$ ipython --no-banner

In [1]: import numpy as np

In [2]: np.set_printoptions(precision=1, suppress=True, linewidth=140)

In [3]: data = np.load("arr.npy")

In [4]: data
Out[4]: 
array([[-1.4,  0.5, -0.5,  0.4, -1.9, -0.5,  1.1, -1.2, -0.9],
       [ 0.4, -0.6, -0.5, -1. , -2. , -0.6, -2.1, -1.2, -0.2],
       [ 1.3,  1. ,  0.1,  0.4,  0.2,  0.5, -1.4,  0.9, -0.6],
       [-0.3, -0.5,  1.5, -0.9,  0.6,  0. ,  0.7, -0.9,  2.1],
       [-0.6,  0.9,  0.4,  1.3, -1.2,  0.4, -0.1, -1.4,  0.7],
       [-1.4,  1. ,  1.3, -0.5,  0.8,  1.6, -2.2, -2.8, -1.3],
       [ 0.1,  0.3, -0.6, -0.8, -0.6, -0.2,  2.6, -1.9, -1.3],
       [ 1.3,  0.5,  0.1,  0. ,  0. , -1.1, -1. ,  0. ,  1.5],
       [-0.8, -0.3,  0.2,  0. ,  0.6, -2. , -1.4, -0.3, -0.2]])

In [5]: vec = np.array([-3, 1, 0, 0, -3, 3, 0, 1, -1])

In [6]: target = data @ vec

In [7]: b, lr = np.zeros(9), 1 / np.linalg.norm(data, 2) ** 2

In [8]: for i in range(60):
   ...:     b -= lr * data.T @ (data @ b - target)
   ...:     if i % 10 == 0: print(i, round(np.linalg.norm(data @ b - target), 1))
   ...: 
0 7.9
10 1.8
20 1.0
30 0.8
40 0.7
50 0.7

In [9]: b.round(1) + 0
Out[9]: array([-2.6,  0.2,  0.1,  0.7, -2.8,  3. ,  0. ,  0.6, -1.2])

In [10]: r0 = np.array([-4, -5, 0])

In [11]: np.cross(data[1, :3], data[7, :3])
Out[11]: array([ 0.2, -0.7,  1. ])

In [12]: np.polyval(r0, data[1])
Out[12]: array([-2.6,  1.6,  1.5,  1. , -6. ,  1.6, -7.1,  0.2,  0.8])

In [13]: np.round(np.correlate(data[1], data[7], "full"), 1) + 0
Out[13]: array([ 0.6, -0.9, -1.2, -1.3, -1.8,  0.7,  0. ,  1.1,  2.6,  2.4,  0.2, -2.1, -3.1, -2. , -3.4, -1.7, -0.3])

In [14]: np.convolve(data[1], r0)
Out[14]: array([-1.6,  0.4,  5. ,  6.5, 13. , 12.4, 11.4, 15.3,  6.8,  1. ,  0. ])

In [15]: mat = np.load("block3.npy")

In [16]: mat
Out[16]: 
array([[-2,  1,  2,  2,  2, -2,  0,  3,  3,  0,  0, -1],
       [ 1, -2,  1,  2,  2,  2, -2,  0,  3,  3,  0,  0],
       [ 2,  1, -2,  1,  2,  2,  2, -2,  0,  3,  3,  0],
       [ 2,  2,  1, -2,  1,  2,  2,  2, -2,  0,  3,  3],
       [ 2,  2,  2,  1, -2,  1,  2,  2,  2, -2,  0,  3],
       [-2,  2,  2,  2,  1, -2,  1,  2,  2,  2, -2,  0],
       [ 0, -2,  2,  2,  2,  1, -2,  1,  2,  2,  2, -2],
       [ 3,  0, -2,  2,  2,  2,  1, -2,  1,  2,  2,  2],
       [ 3,  3,  0, -2,  2,  2,  2,  1, -2,  1,  2,  2],
       [ 0,  3,  3,  0, -2,  2,  2,  2,  1, -2,  1,  2],
       [ 0,  0,  3,  3,  0, -2,  2,  2,  2,  1, -2,  1],
       [-1,  0,  0,  3,  3,  0, -2,  2,  2,  2,  1, -2]])

In [17]: # symmetric, so the eigenvalues are real

In [18]: r0, g = mat[0], mat[1]

In [19]: r0 @ g
Out[19]: np.int64(11)

In [20]: p = (r0 @ g) / (r0 @ r0) * r0

In [21]: np.linalg.matrix_rank(np.outer(r0, g))
Out[21]: np.int64(1)

In [22]: np.outer(r0, g)
Out[22]: 
array([[-2,  4, -2, -4, -4, -4,  4,  0, -6, -6,  0,  0],
       [ 1, -2,  1,  2,  2,  2, -2,  0,  3,  3,  0,  0],
       [ 2, -4,  2,  4,  4,  4, -4,  0,  6,  6,  0,  0],
       [ 2, -4,  2,  4,  4,  4, -4,  0,  6,  6,  0,  0],
       [ 2, -4,  2,  4,  4,  4, -4,  0,  6,  6,  0,  0],
       [-2,  4, -2, -4, -4, -4,  4,  0, -6, -6,  0,  0],
       [ 0,  0,  0,  0,  0,  0,  0,  0,  0,  0,  0,  0],
       [ 3, -6,  3,  6,  6,  6, -6,  0,  9,  9,  0,  0],
       [ 3, -6,  3,  6,  6,  6, -6,  0,  9,  9,  0,  0],
       [ 0,  0,  0,  0,  0,  0,  0,  0,  0,  0,  0,  0],
       [ 0,  0,  0,  0,  0,  0,  0,  0,  0,  0,  0,  0],
       [-1,  2, -1, -2, -2, -2,  2,  0, -3, -3,  0,  0]])

In [23]: round(float(np.linalg.norm(r0 + g) ** 2 + np.linalg.norm(r0 - g) ** 2), 1)
Out[23]: 160.0

In [24]: g - p
Out[24]: array([ 1.6, -2.3,  0.4,  1.4,  1.4,  2.5, -2. , -0.8,  2.2,  3. ,  0. ,  0.3])

In [25]: vals, evecs = np.linalg.eigh(mat)

In [26]: np.linalg.eigvalsh(mat @ mat)
Out[26]: array([  0.2,   0.4,   1.6,   1.9,   5.8,   6.7,  12.6,  29.9,  34.5, 122.7, 125.3, 164.4])

In [27]: np.round(evecs @ np.diag(vals) @ evecs.T, 1) + 0
Out[27]: 
array([[-2.,  1.,  2.,  2.,  2., -2.,  0.,  3.,  3.,  0.,  0., -1.],
       [ 1., -2.,  1.,  2.,  2.,  2., -2.,  0.,  3.,  3.,  0.,  0.],
       [ 2.,  1., -2.,  1.,  2.,  2.,  2., -2.,  0.,  3.,  3.,  0.],
       [ 2.,  2.,  1., -2.,  1.,  2.,  2.,  2., -2.,  0.,  3.,  3.],
       [ 2.,  2.,  2.,  1., -2.,  1.,  2.,  2.,  2., -2.,  0.,  3.],
       [-2.,  2.,  2.,  2.,  1., -2.,  1.,  2.,  2.,  2., -2.,  0.],
       [ 0., -2.,  2.,  2.,  2.,  1., -2.,  1.,  2.,  2.,  2., -2.],
       [ 3.,  0., -2.,  2.,  2.,  2.,  1., -2.,  1.,  2.,  2.,  2.],
       [ 3.,  3.,  0., -2.,  2.,  2.,  2.,  1., -2.,  1.,  2.,  2.],
       [ 0.,  3.,  3.,  0., -2.,  2.,  2.,  2.,  1., -2.,  1.,  2.],
       [ 0.,  0.,  3.,  3.,  0., -2.,  2.,  2.,  2.,  1., -2.,  1.],
       [-1.,  0.,  0.,  3.,  3.,  0., -2.,  2.,  2.,  2.,  1., -2.]])

In [28]: vals
Out[28]: array([-12.8, -11.2,  -5.9,  -5.5,  -3.6,  -1.4,  -0.6,  -0.4,   1.3,   2.4,   2.6,  11.1])

In [29]: np.unique(vals.round(6) + 0, return_counts=True)[1]
Out[29]: array([1, 1, 1, 1, 1, 1, 1, 1, 1, 1, 1, 1])

In [30]: np.round(evecs.T @ evecs, 1) + 0
Out[30]: 
array([[1., 0., 0., 0., 0., 0., 0., 0., 0., 0., 0., 0.],
       [0., 1., 0., 0., 0., 0., 0., 0., 0., 0., 0., 0.],
       [0., 0., 1., 0., 0., 0., 0., 0., 0., 0., 0., 0.],
       [0., 0., 0., 1., 0., 0., 0., 0., 0., 0., 0., 0.],
       [0., 0., 0., 0., 1., 0., 0., 0., 0., 0., 0., 0.],
       [0., 0., 0., 0., 0., 1., 0., 0., 0., 0., 0., 0.],
       [0., 0., 0., 0., 0., 0., 1., 0., 0., 0., 0., 0.],
       [0., 0., 0., 0., 0., 0., 0., 1., 0., 0., 0., 0.],
       [0., 0., 0., 0., 0., 0., 0., 0., 1., 0., 0., 0.],
       [0., 0., 0., 0., 0., 0., 0., 0., 0., 1., 0., 0.],
       [0., 0., 0., 0., 0., 0., 0., 0., 0., 0., 1., 0.],
       [0., 0., 0., 0., 0., 0., 0., 0., 0., 0., 0., 1.]])

In [31]: np.abs(evecs[:, -1]).round(6).argmax()
Out[31]: np.int64(3)
